$ ipython --no-banner

In [1]: import numpy as np

In [2]: import numpy.linalg as la

In [3]: np.set_printoptions(precision=2, suppress=True, linewidth=160)

In [4]: rng = np.random.default_rng(362)

In [5]: F = rng.normal(size=(38, 12))

In [6]: F = 5 * F / la.norm(F, axis=1, keepdims=True)

In [7]: print(F.round(2) + 0)
[[-0.17  1.6   2.43 -1.93  0.    0.36  2.78 -0.22  0.24 -0.58 -1.72 -1.26]
 [-0.66  0.99  0.15  1.1   0.74 -0.59 -1.18  0.81  2.99  2.41 -1.81 -1.18]
 [-1.3  -2.15 -1.16  0.46  2.81  0.9  -0.17 -0.44  1.21 -1.69  1.58 -1.17]
 [-1.05  1.69  1.81  1.08  0.12 -2.96 -2.23 -0.05 -0.2   0.23  1.17  1.18]
 [ 1.03  2.95  1.63 -0.4   2.22 -0.6  -0.92 -1.04 -1.36  0.81  0.31  1.6 ]
 [-1.16  1.46  1.38 -3.11 -1.11 -0.86  0.48  1.34 -0.09  1.71 -1.68 -0.43]
 [-1.06  0.71  0.13  0.14  0.45 -3.38 -1.85 -0.65 -0.05 -1.89  1.72 -1.14]
 [ 0.22  0.8   1.01 -0.49 -0.97 -0.89 -1.74 -1.62 -2.94 -1.31 -1.38  1.85]
 [-0.42  0.51  3.44  0.69 -1.99 -1.85 -1.15 -0.84 -1.35  0.01  0.22 -1.  ]
 [-1.23 -0.07  2.98 -1.29  0.54  0.23 -1.48 -0.85 -0.77 -0.58  2.39  1.75]
 [ 0.55  0.85  1.    0.93  2.23 -2.61  2.   -1.57 -1.13 -0.38  1.39  0.72]
 [-2.24 -0.67 -1.02  0.08  1.94  0.26  0.22 -1.83 -0.27 -0.81  3.04  1.14]
 [-0.8  -1.3   1.88 -0.24 -1.45 -2.22 -0.77 -1.03  2.26 -1.25 -0.36 -1.9 ]
 [-1.08  0.52  1.09  1.8   1.51  0.05 -1.09 -1.45 -3.05 -1.14  1.6   0.65]
 [ 0.36  0.58  1.55 -0.45  0.58  2.02 -1.53 -0.49  1.59  0.29  0.82 -3.41]
 [ 2.6  -0.59 -0.2   0.79 -0.78  0.44  0.57  2.8  -0.55  1.77  2.18 -0.33]
 [-0.24  0.57 -1.48  0.94 -1.41 -1.16 -1.17 -1.52 -2.38 -1.62 -1.6   1.92]
 [ 0.96 -0.27  0.38 -1.07 -0.08  1.91  3.28 -2.09  0.97 -0.19 -1.05  1.37]
 [-0.77  0.95 -0.96  1.72  1.2   0.04 -0.48 -2.07 -3.26 -0.51 -1.53  0.67]
 [-0.83 -0.41 -0.77 -1.38  0.24  1.96 -1.22 -0.6  -1.72 -1.96 -2.64 -1.44]
 [ 1.57  0.13  2.82  1.6   1.14 -0.55  1.31  0.43 -2.58 -0.22  0.6  -1.2 ]
 [-1.9   0.33 -0.96 -2.4  -0.97  0.65 -2.43 -1.25 -1.62  0.41 -1.69 -0.35]
 [-0.06 -0.94 -2.64 -1.17  1.4   1.81  2.27 -1.23  1.42  0.39  1.11  0.7 ]
 [-2.71  1.45 -2.62 -1.15 -0.01 -1.55 -0.25 -0.65 -1.06 -0.15 -0.66  1.71]
 [-0.14  1.45 -0.84  1.12 -0.45 -0.14  1.12  3.2   1.92 -1.88 -0.07  1.4 ]
 [ 2.59  0.83 -1.52  2.37  1.26 -0.93 -0.35  1.33 -0.71  0.72  1.75  1.11]
 [ 0.39 -0.96  0.1  -3.38  2.02 -2.29 -0.12 -0.47 -0.4   0.73  1.31 -0.7 ]
 [-0.23  1.09 -0.92  1.48 -2.46  1.37  0.01 -3.35 -0.66 -0.2  -1.02  0.27]
 [-1.56  0.38 -1.86 -0.49 -0.71 -0.64  2.11  2.7   0.61  0.79  1.46 -1.71]
 [ 1.85  0.91  0.42  1.53  2.11  1.83  2.65  0.75  1.13  0.56 -1.11 -0.24]
 [ 2.55  0.68 -1.11 -0.78  0.69  0.14 -0.41  3.    0.03 -1.48  1.79  1.08]
 [-1.6  -0.29  1.42 -2.57  0.74  0.42  1.84  1.4  -2.15  0.29  1.71  0.24]
 [ 0.22  2.23 -3.2   1.52  0.3  -1.39  1.02  1.87 -0.5  -0.72 -0.29  0.03]
 [-2.13  1.41 -2.29 -1.24 -0.37 -1.44  1.61  0.36  0.51  2.15 -0.02 -1.38]
 [-2.49  1.43 -0.82  0.08  0.78  1.17 -1.84 -2.04 -0.54  0.23 -2.09  1.36]
 [ 0.12 -1.26 -0.61  2.16  2.05 -0.38 -1.18 -1.39  0.6   3.12  0.02  0.77]
 [ 1.25  0.06 -1.18 -0.09  0.31  0.58 -0.89  1.38  1.7   0.45 -3.52 -1.85]
 [ 0.05 -2.06 -1.05 -0.84 -0.47  0.71  0.01 -1.62 -2.87  2.23 -0.5  -1.47]]

In [8]: B = np.c_[F[:, :10] @ np.array([[-4, -5, 5, -3, 2, 3, 2, 0, 5, -5],
   ...:     [-1, -5, 3, 1, -5, 3, -1, 2, 3, 2],
   ...:     [-5, 0, 2, 5, -2, -2, -2, 5, -4, 4],
   ...:     [3, 2, 3, -3, -2, -2, 4, 2, -4, -5],
   ...:     [3, 2, 1, -1, 2, 4, 1, 1, -4, 2],
   ...:     [1, 1, -1, 4, -3, -4, -2, -4, 3, 2],
   ...:     [3, 1, 1, -5, -3, -2, -4, -3, 3, 5],
   ...:     [4, 2, 4, -1, -5, 1, -5, 0, 0, 3],
   ...:     [4, 4, -2, -2, -2, -4, -1, -1, 5, -3],
   ...:     [5, -1, 2, 4, 0, 2, -2, -3, -4, -3]]), np.array([2, 2, 0, 0, 2, 0, 0, 3, 3, 2, 3, 2, 0, 3, 2, 2, 1, 1, 0, 2, 0, 1, 1, 2, 1, 3, 1, 1, 2, 1, 2, 0, 3, 2, 3, 0, 3, 1])]

In [9]: print(B.round(2) + 0)
[[-12.95  -6.77   2.93   5.02 -18.1   -6.01 -24.32   3.21  14.83  38.36   2.  ]
 [ 29.53  11.4    5.51   6.06 -11.94  -0.1   -3.42   1.34  -8.31 -19.01   2.  ]
 [ 17.99  30.19 -19.74 -12.55  12.8   -9.63   9.82  -5.59  -6.42   1.89   0.  ]
 [-12.46  -7.14   8.19  11.19   0.17  14.14  11.92  32.75 -29.72  -6.65   0.  ]
 [-18.73 -26.15  18.13  16.21   1.81  28.63   6.33  19.57 -14.38   6.39   2.  ]
 [ -2.23  -9.7    1.2   22.16 -13.77   7.53 -30.32  -0.55   1.44  27.42   0.  ]
 [-16.54  -1.9   -6.81  -7.39  13.75  13.19  19.18  27.6  -14.49  -4.72   0.  ]
 [-42.03 -24.38  -0.99  14.96  15.32  12.72  17.07  20.34 -11.95   2.47   3.  ]
 [-33.89 -13.14   6.45  20.79   0.21  -1.68   6.32  29.75 -24.84   1.53   3.  ]
 [-25.7   -0.42  -8.45  30.22   5.12  -2.01  -1.32  18.76 -20.59  19.99   2.  ]
 [ -7.98  -8.61  12.14 -18.89   9.42  17.88  11.18  17.53 -17.29   7.37   3.  ]
 [  9.25  15.13 -21.52  -2.18  12.87  -2.96  10.15  -3.36 -13.81   8.58   2.  ]
 [-15.87  12.34 -16.    -0.84   8.32 -17.52   6.43  17.57  -1.35  -7.14   0.  ]
 [-18.62  -5.58   2.15  10.98   8.88   8.99  20.65  21.14 -35.23   7.69   3.  ]
 [ -6.13   1.14  -2.22  22.19  -5.46  -8.36  -1.83   2.68   5.09  -1.71   2.  ]
 [ 11.22  -7.38  28.39  -6.71 -10.57   7.35 -11.62  -9.61   5.25 -11.96   2.  ]
 [-21.98 -15.86  -5.55  -6.56  14.29   8.21  24.48   9.63  -4.15 -11.82   1.  ]
 [ -2.6   -0.7   -7.82  -7.31  -2.56 -17.37 -10.02 -18.72  28.23  12.96   1.  ]
 [ -9.54 -12.17   0.1    1.24  12.76  14.55  23.98   7.77 -24.38  -1.55   0.  ]
 [-16.65  -1.47 -16.88  12.26   9.42  -1.47   4.62  -3.77   3.77  14.69   2.  ]
 [-18.62 -11.49  28.09  -1.32  -3.3   10.73   1.64  20.2  -23.75  13.15   0.  ]
 [-14.19 -10.1  -22.6   30.31  14.16   6.45   2.67  -4.82  -6.23   5.45   1.  ]
 [ 26.36  12.3  -17.01 -16.02   6.09  -7.65  -5.9  -32.65  24.32   2.31   1.  ]
 [  9.09  -3.23 -17.38  -2.81   5.6   13.71   2.44  -4.05  -4.15   9.09   2.  ]
 [ 19.62  11.71  11.39 -25.99 -31.77  -8.31 -14.34   1.45  24.39   8.48   1.  ]
 [ 11.43 -11.99  29.52 -21.93   0.47  23.63  14.01   3.36  -3.25 -26.37   3.  ]
 [ -7.66  -5.58  -6.32   2.09  26.58  24.93  -3.61   1.52  -7.98   9.89   1.  ]
 [-14.15 -14.03 -11.58   4.53   1.96 -14.97  18.77  -6.15  11.36 -17.33   1.  ]
 [ 34.47  12.04   1.34 -15.89 -20.91  -1.55 -25.32 -17.     9.87  15.31   2.  ]
 [ 20.6    3.45  22.15 -15.93 -19.95  -2.45 -10.05  -8.98  12.55   4.92   1.  ]
 [ -1.94  -8.97  19.35 -17.2   -7.4   16.39  -6.52   0.    24.8    1.06   2.  ]
 [ -1.46   1.96  -1.11  15.12  -7.43   4.81 -28.91  -3.84 -12.35  47.21   0.  ]
 [ 21.93  -6.47  15.69 -33.73 -14.    17.82   2.27  -3.04  12.57  -4.87   3.  ]
 [ 31.36   1.18  -7.32  -6.08  -8.36   8.55 -16.63 -17.51   3.59   8.07   2.  ]
 [  1.75  -0.07 -18.42  21.65   4.19   0.97  11.63   0.35 -13.95   1.16   3.  ]
 [ 24.98   9.06   2.83   3.88  17.98   8.03  18.98  -4.11 -31.75 -34.24   0.  ]
 [ 14.02   2.72   5.66  -5.87  -4.1    2.61  -2.4   -8.35  16.1  -15.32   3.  ]
 [ -2.84  -8.77  -7.99  14.61  24.88   7.34   5.42 -18.21 -17.62  -6.7    1.  ]]

In [10]: print(la.matrix_rank(np.c_[F, B]))
13

In [11]: print(np.round(la.lstsq(F, B[:, 0])[0], 2) + 0)
[-4. -1. -5.  3.  3.  1.  3.  4.  4.  5.  0.  0.]

In [12]: print(la.norm(la.qr(F)[0].T @ B, axis=0) ** 2 / ((B ** 2).sum(axis=0) + 1e-12))
[1.   1.   1.   1.   1.   1.   1.   1.   1.   1.   0.37]
